% ipython --no-banner

In [1]: import numpy as np

In [2]: from numpy import linalg as LA

In [3]: np.set_printoptions(suppress=True, linewidth=100)

In [4]: feats = np.load("m.npy")

In [5]: print(feats)
[[ -4 -10   2   5]
 [-10  -4   5   2]
 [  2   5   2   5]
 [  5   2   5   2]]

In [6]: ev, V = LA.eigh(feats)

In [7]: x = np.array([0, 2, 0, 1])

In [8]: print(np.round(V * np.maximum(ev, 0) @ V.T, 2))
[[ 3.55 -2.78  0.31  2.22]
 [-2.78  3.55  2.22  0.31]
 [ 0.31  2.22  4.47  3.89]
 [ 2.22  0.31  3.89  4.47]]

In [9]: print(np.round(V * np.abs(ev) @ V.T, 2))
[[11.09  4.44 -1.39 -0.55]
 [ 4.44 11.09 -0.55 -1.39]
 [-1.39 -0.55  6.93  2.77]
 [-0.55 -1.39  2.77  6.93]]

In [10]: O, V = LA.qr(feats[:, :2])[0], LA.qr(feats[:, 2:])[0]

In [11]: sig = LA.svd(O.T @ V, compute_uv=False)

In [12]: print(sig.round(2))
[0.32 0.32]

In [13]: print(np.round(np.degrees(np.arccos(sig.clip(0, 1))), 2))
[71.57 71.57]

In [14]: E = np.diag(np.array([2, 2, 0, 0, 3, -2, 3, -2, -3, -3])) + -3 * np.eye(10, k=1) + -3 * np.eye(10, k=-1)

In [15]: print(E)
[[ 2. -3.  0.  0.  0.  0.  0.  0.  0.  0.]
 [-3.  2. -3.  0.  0.  0.  0.  0.  0.  0.]
 [ 0. -3.  0. -3.  0.  0.  0.  0.  0.  0.]
 [ 0.  0. -3.  0. -3.  0.  0.  0.  0.  0.]
 [ 0.  0.  0. -3.  3. -3.  0.  0.  0.  0.]
 [ 0.  0.  0.  0. -3. -2. -3.  0.  0.  0.]
 [ 0.  0.  0.  0.  0. -3.  3. -3.  0.  0.]
 [ 0.  0.  0.  0.  0.  0. -3. -2. -3.  0.]
 [ 0.  0.  0.  0.  0.  0.  0. -3. -3. -3.]
 [ 0.  0.  0.  0.  0.  0.  0.  0. -3. -3.]]

In [16]: M2 = LA.inv(E)

In [17]: print(np.round(LA.det(E) * LA.det(M2), 2))
1.0

In [18]: print(np.round(LA.inv(M2), 2) + 0)
[[ 2. -3.  0.  0.  0.  0.  0.  0.  0.  0.]
 [-3.  2. -3.  0.  0.  0.  0.  0.  0.  0.]
 [ 0. -3.  0. -3.  0.  0.  0.  0.  0.  0.]
 [ 0.  0. -3.  0. -3.  0.  0.  0.  0.  0.]
 [ 0.  0.  0. -3.  3. -3.  0.  0.  0.  0.]
 [ 0.  0.  0.  0. -3. -2. -3.  0.  0.  0.]
 [ 0.  0.  0.  0.  0. -3.  3. -3.  0.  0.]
 [ 0.  0.  0.  0.  0.  0. -3. -2. -3.  0.]
 [ 0.  0.  0.  0.  0.  0.  0. -3. -3. -3.]
 [ 0.  0.  0.  0.  0.  0.  0.  0. -3. -3.]]

In [19]: print(np.round(E @ M2, 2) + 0)
[[1. 0. 0. 0. 0. 0. 0. 0. 0. 0.]
 [0. 1. 0. 0. 0. 0. 0. 0. 0. 0.]
 [0. 0. 1. 0. 0. 0. 0. 0. 0. 0.]
 [0. 0. 0. 1. 0. 0. 0. 0. 0. 0.]
 [0. 0. 0. 0. 1. 0. 0. 0. 0. 0.]
 [0. 0. 0. 0. 0. 1. 0. 0. 0. 0.]
 [0. 0. 0. 0. 0. 0. 1. 0. 0. 0.]
 [0. 0. 0. 0. 0. 0. 0. 1. 0. 0.]
 [0. 0. 0. 0. 0. 0. 0. 0. 1. 0.]
 [0. 0. 0. 0. 0. 0. 0. 0. 0. 1.]]
